In [1]: import numpy as np

In [2]: import numpy.linalg as la

In [3]: np.set_printoptions(suppress=True, linewidth=160)

In [4]: rd = lambda a: np.round(a, 1) + 0

In [5]: J = np.load("test14.npy")

In [6]: print(rd(J))
[[ 3.4  0.4  0.2 -0.3  0.1  1.1]
 [ 0.4  2.1 -0.5  0.3 -0.8 -0.8]
 [ 0.2 -0.5  2.6  0.1 -0.6  0. ]
 [-0.3  0.3  0.1  2.9  0.3  0.4]
 [ 0.1 -0.8 -0.6  0.3  2.2 -0.5]
 [ 1.1 -0.8  0.   0.4 -0.5  1.9]]

In [7]: Uu, sv, Vh = la.svd(J)

In [8]: V = Vh[:(sv > 1e-8).sum()]

In [9]: rng = np.random.default_rng(148103)

In [10]: vec = J[0] + 5 * J[1] + rng.integers(2) * np.eye(6)[0]

In [11]: print(rd(vec))
[ 5.6 10.7 -2.4  1.5 -4.  -2.9]

In [12]: print(rd(np.diag(V.T @ V)))
[0.9 0.7 0.9 1.  0.8 0.7]

In [13]: print(rd(V.T @ V))
[[ 0.9  0.2  0.1 -0.1  0.1  0.2]
 [ 0.2  0.7 -0.1  0.1 -0.2 -0.3]
 [ 0.1 -0.1  0.9  0.1 -0.1 -0.1]
 [-0.1  0.1  0.1  1.   0.1  0.1]
 [ 0.1 -0.2 -0.1  0.1  0.8 -0.2]
 [ 0.2 -0.3 -0.1  0.1 -0.2  0.7]]

In [14]: print(la.matrix_rank(np.vstack([J, vec])))
5

In [15]: print(rd(la.norm(vec - V.T @ V @ vec)))
0.0

In [16]: print(np.abs(np.diag(la.qr(J)[1])) > 1e-9)
[ True  True  True  True  True False]

In [17]: print(la.lstsq(J[:-1].T, J[-1])[2])
5

In [18]: print(rd(np.trace(la.pinv(J) @ J)))
5.0

In [19]: print(rd(J @ la.pinv(J) @ J))
[[ 3.4  0.4  0.2 -0.3  0.1  1.1]
 [ 0.4  2.1 -0.5  0.3 -0.8 -0.8]
 [ 0.2 -0.5  2.6  0.1 -0.6  0. ]
 [-0.3  0.3  0.1  2.9  0.3  0.4]
 [ 0.1 -0.8 -0.6  0.3  2.2 -0.5]
 [ 1.1 -0.8  0.   0.4 -0.5  1.9]]

In [20]: print(np.allclose(J[:-1].T @ la.lstsq(J[:-1].T, J[-1])[0], J[-1]))
True

In [21]: F = 0.2 ** np.abs(np.subtract.outer(np.arange(9), np.arange(9)))

In [22]: print(rd(F))
[[1.  0.2 0.  0.  0.  0.  0.  0.  0. ]
 [0.2 1.  0.2 0.  0.  0.  0.  0.  0. ]
 [0.  0.2 1.  0.2 0.  0.  0.  0.  0. ]
 [0.  0.  0.2 1.  0.2 0.  0.  0.  0. ]
 [0.  0.  0.  0.2 1.  0.2 0.  0.  0. ]
 [0.  0.  0.  0.  0.2 1.  0.2 0.  0. ]
 [0.  0.  0.  0.  0.  0.2 1.  0.2 0. ]
 [0.  0.  0.  0.  0.  0.  0.2 1.  0.2]
 [0.  0.  0.  0.  0.  0.  0.  0.2 1. ]]

In [23]: w, V = la.eigh(F)

In [24]: vec = np.array([-2, 1, -3, 0, 0, 0, 0, 3, 2])

In [25]: print(rd(V * np.abs(w) @ V.T))
[[1.  0.2 0.  0.  0.  0.  0.  0.  0. ]
 [0.2 1.  0.2 0.  0.  0.  0.  0.  0. ]
 [0.  0.2 1.  0.2 0.  0.  0.  0.  0. ]
 [0.  0.  0.2 1.  0.2 0.  0.  0.  0. ]
 [0.  0.  0.  0.2 1.  0.2 0.  0.  0. ]
 [0.  0.  0.  0.  0.2 1.  0.2 0.  0. ]
 [0.  0.  0.  0.  0.  0.2 1.  0.2 0. ]
 [0.  0.  0.  0.  0.  0.  0.2 1.  0.2]
 [0.  0.  0.  0.  0.  0.  0.  0.2 1. ]]

In [26]: print(rd(vec @ F @ vec / (vec @ vec)), rd(w[0]), rd(w[-1]))
1.0 0.7 1.5

In [27]: def softmax(z):
    ...:     e = np.exp(z - z.max(axis=-1, keepdims=True))
    ...:     return e / e.sum(axis=-1, keepdims=True)
    ...: 

In [28]: print(rd(softmax(F[8])))
[0.1 0.1 0.1 0.1 0.1 0.1 0.1 0.1 0.2]

In [29]: scores = F @ F.T / np.sqrt(9)

In [30]: print(rd(softmax(scores + np.triu(np.full(scores.shape, -np.inf), 1))))
[[1.  0.  0.  0.  0.  0.  0.  0.  0. ]
 [0.4 0.6 0.  0.  0.  0.  0.  0.  0. ]
 [0.3 0.3 0.4 0.  0.  0.  0.  0.  0. ]
 [0.2 0.2 0.2 0.3 0.  0.  0.  0.  0. ]
 [0.2 0.2 0.2 0.2 0.3 0.  0.  0.  0. ]
 [0.2 0.2 0.2 0.2 0.2 0.2 0.  0.  0. ]
 [0.1 0.1 0.1 0.1 0.1 0.2 0.2 0.  0. ]
 [0.1 0.1 0.1 0.1 0.1 0.1 0.1 0.2 0. ]
 [0.1 0.1 0.1 0.1 0.1 0.1 0.1 0.1 0.1]]

In [31]: print(rd(softmax(scores)))
[[0.1 0.1 0.1 0.1 0.1 0.1 0.1 0.1 0.1]
 [0.1 0.1 0.1 0.1 0.1 0.1 0.1 0.1 0.1]
 [0.1 0.1 0.1 0.1 0.1 0.1 0.1 0.1 0.1]
 [0.1 0.1 0.1 0.1 0.1 0.1 0.1 0.1 0.1]
 [0.1 0.1 0.1 0.1 0.1 0.1 0.1 0.1 0.1]
 [0.1 0.1 0.1 0.1 0.1 0.1 0.1 0.1 0.1]
 [0.1 0.1 0.1 0.1 0.1 0.1 0.1 0.1 0.1]
 [0.1 0.1 0.1 0.1 0.1 0.1 0.1 0.1 0.1]
 [0.1 0.1 0.1 0.1 0.1 0.1 0.1 0.1 0.1]]

In [32]: vec = np.ones(9)

In [33]: for _ in range(3):
    ...:     vec = F @ vec
    ...:     vec /= la.norm(vec)
    ...:     print(round(vec @ F @ vec, 1))
    ...: 
1.4
1.4
1.5

In [34]: print(rd(vec))
[0.2 0.3 0.4 0.4 0.4 0.4 0.4 0.3 0.2]

In [35]: print(rd(la.eigvalsh(F)[-1]))
1.5

In [36]: cov = F.T @ F

In [37]: print(rd(cov))
[[1.  0.4 0.1 0.  0.  0.  0.  0.  0. ]
 [0.4 1.1 0.4 0.1 0.  0.  0.  0.  0. ]
 [0.1 0.4 1.1 0.4 0.1 0.  0.  0.  0. ]
 [0.  0.1 0.4 1.1 0.4 0.1 0.  0.  0. ]
 [0.  0.  0.1 0.4 1.1 0.4 0.1 0.  0. ]
 [0.  0.  0.  0.1 0.4 1.1 0.4 0.1 0. ]
 [0.  0.  0.  0.  0.1 0.4 1.1 0.4 0.1]
 [0.  0.  0.  0.  0.  0.1 0.4 1.1 0.4]
 [0.  0.  0.  0.  0.  0.  0.1 0.4 1. ]]

In [38]: print(rd(np.diag(cov)))
[1.  1.1 1.1 1.1 1.1 1.1 1.1 1.1 1. ]
